In [1]: import numpy as np

In [2]: from numpy import linalg as LA

In [3]: np.set_printoptions(precision=2, suppress=True, linewidth=120, floatmode="fixed")

In [4]: rnd = lambda a: np.round(a, 2) + 0

In [5]: rng = np.random.default_rng(31647)

In [6]: th = rng.uniform(0, 2 * np.pi, 31)

In [7]: O, _ = LA.qr(np.array([[0.8, -0.4], [-1.6, -1.2], [0.8, -1.2]]))

In [8]: F = 10 * np.c_[np.cos(th), np.sin(th)] @ O.T

In [9]: rnd(F)
Out[9]: 
array([[-2.02,  9.79,  0.27],
       [-4.99,  0.94, -8.61],
       [-4.15, -2.90, -8.63],
       [ 3.07,  5.53,  7.74],
       [-4.59,  7.02, -5.45],
       [-4.07,  8.19, -4.05],
       [ 4.99, -0.87,  8.62],
       [ 2.27,  6.92,  6.86],
       [-5.08,  4.53, -7.33],
       [-3.92, -3.55, -8.48],
       [ 5.01, -1.06,  8.59],
       [ 2.32,  6.84,  6.91],
       [-4.51, -1.63, -8.77],
       [-4.68, -0.93, -8.79],
       [-1.75,  9.82,  0.78],
       [ 5.13, -2.99,  8.05],
       [ 4.93, -5.65,  6.61],
       [ 5.10, -4.20,  7.51],
       [ 2.16, -9.76, -0.02],
       [ 5.13, -2.83,  8.10],
       [-2.62,  9.61, -0.87],
       [ 0.29,  9.09,  4.16],
       [-3.10, -5.48, -7.77],
       [ 4.34, -7.66,  4.74],
       [ 3.44, -9.03,  2.58],
       [-3.35, -4.95, -8.02],
       [ 4.78, -6.36,  6.06],
       [ 0.30, -9.45, -3.25],
       [ 4.15, -8.05,  4.25],
       [-0.54, -8.90, -4.53],
       [-2.87,  9.48, -1.37]])

In [10]: LA.lstsq(F[:-1].T, F[-1])[2]
Out[10]: np.int32(2)

In [11]: np.abs(np.diag(LA.qr(F)[1])) > 1e-9
Out[11]: array([ True,  True, False])
